% python3 -q
>>> import numpy as np
>>> np.set_printoptions(precision=1, suppress=True, linewidth=140, legacy="1.25")
>>> rd = lambda a: np.round(a, 1) + 0
>>> m1 = np.load("data.npy")
>>> m1
array([[-1., -2.,  0.],
       [-2., -1., -2.],
       [ 0., -2.,  1.]])
>>> # symmetric
>>> P = np.triu(np.array([[3, 2, 1], [2, 2, 3], [3, 2, 1]]), 1) + np.eye(3)
>>> other = P @ m1 @ np.linalg.inv(P)
>>> np.trace(other), np.trace(m1)
(-1.0, -1.0)
>>> rd(np.linalg.det(other))
1.0
>>> rng = np.random.default_rng(99029)
>>> idx = rng.permutation(3)
>>> other = m1[:, idx] * rng.choice([-1, 1], 3)
>>> other
array([[ 2., -0., -1.],
       [ 1.,  2., -2.],
       [ 2., -1.,  0.]])
>>> left, _, vt = np.linalg.svd(m1.T @ other)
>>> idx
array([1, 2, 0])
>>> rd(left @ vt)
array([[ 0.,  0.,  1.],
       [-1.,  0.,  0.],
       [ 0., -1.,  0.]])
>>> data = np.array([[-1, 0, 0, -1], [2, -3, 2, -1], [-3, -1, 2, 3], [2, -2, -3, -2]]) * (rng.random((4, 4)) < 0.3)
>>> data
array([[ 0,  0,  0,  0],
       [ 2, -3,  2,  0],
       [ 0, -1,  2,  0],
       [ 0, -2,  0,  0]])
>>> P = np.triu(np.array([[-2, 2, 5, -5], [3, -1, 3, 4], [-1, -4, 5, 4], [-3, 0, 3, -3]]), 1) + np.eye(4)
>>> other = P @ data @ np.linalg.inv(P)
>>> P @ data - data @ P
array([[  4.,  -1.,  14.,   0.],
       [  0., -15.,   5.,  14.],
       [  0.,  -8.,   3.,  -4.],
       [  0.,   0.,   6.,   8.]])
>>> np.linalg.matrix_rank(other)
3
>>> np.trace(other), np.trace(data)
(-1.0, -1)
>>> np.linalg.matrix_rank(data, rtol=0.1)
3
>>> np.linalg.cond(data) > 100
True
>>> np.argsort(-np.linalg.norm(data, axis=0).round(6), kind="stable")[:3]
array([1, 2, 0])
>>> r = np.linalg.matrix_rank(data)
>>> r
3
>>> ns = np.linalg.svd(data)[2][r:].T
>>> ns @ ns.T
array([[0., 0., 0., 0.],
       [0., 0., 0., 0.],
       [0., 0., 0., 0.],
       [0., 0., 0., 1.]])
>>> [int(np.linalg.matrix_rank(np.delete(data, i, axis=0))) for i in range(4)]
[3, 2, 2, 2]
>>> ns[:, 0] / ns[np.abs(ns[:, 0]).round(6).argmax(), 0]
array([0., 0., 0., 1.])
>>> np.linalg.matrix_rank(data.T @ data), np.linalg.matrix_rank(data @ data.T)
(3, 3)
>>> [int(np.linalg.matrix_rank(data[:, :j + 1])) for j in range(4)]
[1, 2, 3, 3]
>>> [int(np.linalg.matrix_rank(data[:i])) for i in range(1, len(data) + 1)]
[0, 1, 2, 3]
>>> t3 = np.stack([data, -1 * data, data[::-1]])
>>> np.linalg.matrix_rank(t3.reshape(3, -1))
2
>>> np.einsum("bij,cij->bc", t3, t3)
array([[ 26, -26,  14],
       [-26,  26, -14],
       [ 14, -14,  26]])
>>> rd(np.linalg.det(t3))
array([0., 0., 0.])
>>> (t3 @ data.T).shape
(3, 4, 4)
>>> np.linalg.matrix_rank(t3)
array([3, 3, 3])
>>> K = np.load("mat.npy")
>>> rd(K)
array([[ 0.1, -0.3, -0.9],
       [-0.3,  0.9, -0.3],
       [-0.9, -0.3,  0.1]])
>>> # keeps lengths
>>> rd(K[:, 1] @ K[:, 2])
0.0
>>> rd(np.linalg.pinv(K))
array([[ 0.1, -0.3, -0.9],
       [-0.3,  0.9, -0.3],
       [-0.9, -0.3,  0.1]])
>>> vec = np.array([1, 1, 2])
>>> [p for p in range(1, 25) if np.allclose(np.linalg.matrix_power(K, p), np.eye(3))]
[2, 4, 6, 8, 10, 12, 14, 16, 18, 20, 22, 24]
>>> rd(np.linalg.inv(K))
array([[ 0.1, -0.3, -0.9],
       [-0.3,  0.9, -0.3],
       [-0.9, -0.3,  0.1]])
>>> w, V = np.linalg.eigh(K)
>>> (w > 1e-8).sum(), (w < -1e-8).sum()
(2, 1)
>>> rd(np.linalg.eigvalsh(K + 4 * np.eye(3)))
array([3., 5., 5.])
>>> rd(w)
array([-1.,  1.,  1.])
>>> rd(np.linalg.eigvalsh(K @ K))
array([1., 1., 1.])
>>> rd(V.T @ K @ V)
array([[-1.,  0.,  0.],
       [ 0.,  1.,  0.],
       [ 0.,  0.,  1.]])
>>> E = np.array([[1.0, 0.7, 0.5, 0.3],
...     [0.7, 1.0, 0.7, 0.5],
...     [0.5, 0.7, 1.0, 0.7],
...     [0.3, 0.5, 0.7, 1.0]])
>>> W1 = np.array([[-2, 4, 1], [-1, 3, 4], [-1, 5, 2], [2, -3, 3]])
>>> beta = np.array([2, -1, 0])
>>> H = np.maximum(E @ W1 + beta, 0)
>>> np.linalg.matrix_rank(H)
3
>>> (H > 0).mean(axis=0)
array([0.5, 1. , 1. ])
>>> rd(H)
array([[0. , 6.7, 5.7],
       [0. , 6.8, 7.6],
       [0.7, 6. , 7.4],
       [2.2, 2.2, 6.7]])
>>> Z = np.array([[1, 0, 3], [3, 0, 1], [3, 2, 1]])
>>> (H @ Z).round(6).argmax(axis=1)
array([0, 0, 0, 0])
>>> M = np.loadtxt("sample19.csv", delimiter=",")
>>> rd(M)
array([[0. , 0.1],
       [0.1, 1. ]])
>>> left, sigma, vt = np.linalg.svd(M)
>>> V = vt[:(sigma > 1e-8).sum()]
>>> vec = M[1] + -3 * M[0] + rng.integers(2) * np.eye(2)[1]
>>> rd(vec)
array([0.1, 1.7])
>>> np.allclose(V.T @ V @ vec, vec)
False
>>> rd(np.diag(V.T @ V))
array([0., 1.])
